% ipython --no-banner

In [1]: import numpy as np

In [2]: np.set_printoptions(precision=1, suppress=True, linewidth=140)

In [3]: A2 = np.array([[2, -2, -2], [-2, 3, -3], [-3, -2, 3]])

In [4]: Z = np.array([[-1, 2, -2], [-3, -1, -1], [-3, 3, 2]])

In [5]: m1 = np.block([[A2, np.array([[3, 3, 1], [1, 2, 0], [2, 2, 3]])], [np.zeros((3, 3)), Z]])

In [6]: m1
Out[6]: 
array([[ 2., -2., -2.,  3.,  3.,  1.],
       [-2.,  3., -3.,  1.,  2.,  0.],
       [-3., -2.,  3.,  2.,  2.,  3.],
       [ 0.,  0.,  0., -1.,  2., -2.],
       [ 0.,  0.,  0., -3., -1., -1.],
       [ 0.,  0.,  0., -3.,  3.,  2.]])

In [7]: np.linalg.matrix_rank(m1)
Out[7]: np.int64(6)

In [8]: m1.mean(axis=0)
Out[8]: array([-0.5, -0.2, -0.3, -0.2,  1.8,  0.5])

In [9]: np.count_nonzero(m1)
Out[9]: np.int64(26)

In [10]: np.linalg.svd(m1, compute_uv=False)
Out[10]: array([7.1, 5.9, 5.2, 4.4, 2.5, 0.9])

In [11]: blk = np.stack([m1, -3 * m1, m1[::-1]])

In [12]: np.linalg.norm(blk, axis=(1, 2))
Out[12]: array([11.8, 35.4, 11.8])

In [13]: blk.shape
Out[13]: (3, 6, 6)

In [14]: np.einsum("bij,cij->bc", blk, blk)
Out[14]: 
array([[ 139., -417.,  -14.],
       [-417., 1251.,   42.],
       [ -14.,   42.,  139.]])

In [15]: blk.sum(axis=0)
Out[15]: 
array([[-4.,  4.,  4., -9., -3.,  0.],
       [ 4., -6.,  6., -5., -5., -1.],
       [ 6.,  4., -6., -5., -2., -8.],
       [-3., -2.,  3.,  4., -2.,  7.],
       [-2.,  3., -3.,  7.,  4.,  2.],
       [ 2., -2., -2.,  9., -3., -3.]])

In [16]: np.linalg.matrix_rank(blk)
Out[16]: array([6, 6, 6])
